$ python -q
>>> import numpy as np
>>> import numpy.linalg as la
>>> np.set_printoptions(precision=1, suppress=True, linewidth=200)
>>> X = np.load("a.npy")
>>> X
array([[ 1.2, -0.2,  1.2],
       [ 1. , -1.2,  0.8],
       [ 0.4,  0.3, -1.3],
       [ 0.4,  0.4, -1.3],
       [ 1.4,  0.4, -0.2]])
>>> la.norm(X, axis=1).argmax()
np.int64(1)
>>> round(float(la.norm(X, "nuc")), 1)
5.6
>>> la.norm(X, axis=0)
array([2.2, 1.4, 2.3])
>>> round(la.norm(X[4], 1), 1), np.round(la.norm(X[4], np.inf), 1)
(np.float64(2.0), np.float64(1.4))
>>> x0 = np.array([-2, -1, 0])
>>> target = X @ x0
>>> target
array([-2.2, -0.8, -1.1, -1.2, -3.2])
>>> np.round(la.solve(X.T @ X, X.T @ target), 1) + 0
array([-2., -1.,  0.])
>>> rng = np.random.default_rng(80)
>>> target = target + 0.3 * rng.normal(size=5)
>>> target
array([-1.9, -0.9, -1.3, -1.6, -3.6])
>>> beta, *_ = la.lstsq(X, target)
>>> np.round(X.T @ (target - X @ beta), 1) + 0
array([0., 0., 0.])
>>> beta
array([-2.1, -0.9,  0.3])
>>> round(float(la.norm(target - X @ beta)), 1)
0.3
>>> beta.round()
array([-2., -1.,  0.])
>>> [round(float(la.norm(la.solve(X.T @ X + lam * np.eye(3), X.T @ target))), 2) for lam in (0, 1, 10, 100)]
[2.32, 1.81, 0.66, 0.09]
>>> M2 = X / la.norm(X, axis=1, keepdims=True)
>>> G = M2 @ M2.T
>>> round(float(np.degrees(np.arccos(np.clip(G[0, 4], -1, 1)))), 1)
57.2
>>> G[0]
array([ 1. ,  0.8, -0.5, -0.5,  0.5])
>>> la.norm(M2, axis=1)
array([1., 1., 1., 1., 1.])
>>> G
array([[ 1. ,  0.8, -0.5, -0.5,  0.5],
       [ 0.8,  1. , -0.4, -0.5,  0.3],
       [-0.5, -0.4,  1. ,  1. ,  0.5],
       [-0.5, -0.5,  1. ,  1. ,  0.5],
       [ 0.5,  0.3,  0.5,  0.5,  1. ]])
>>> Uu, sv, Vt = la.svd(G)
>>> np.argmax(sv[:-1] / (sv[1:] + 1e-6)) + 1
np.int64(3)
>>> M2 = Uu[:, :3] @ np.diag(sv[:3]) @ Vt[:3]
>>> la.matrix_rank(G, rtol=0.05)
np.int64(3)
>>> la.matrix_rank(M2)
np.int64(3)
>>> M2
array([[ 1. ,  0.8, -0.5, -0.5,  0.5],
       [ 0.8,  1. , -0.4, -0.5,  0.3],
       [-0.5, -0.4,  1. ,  1. ,  0.5],
       [-0.5, -0.5,  1. ,  1. ,  0.5],
       [ 0.5,  0.3,  0.5,  0.5,  1. ]])
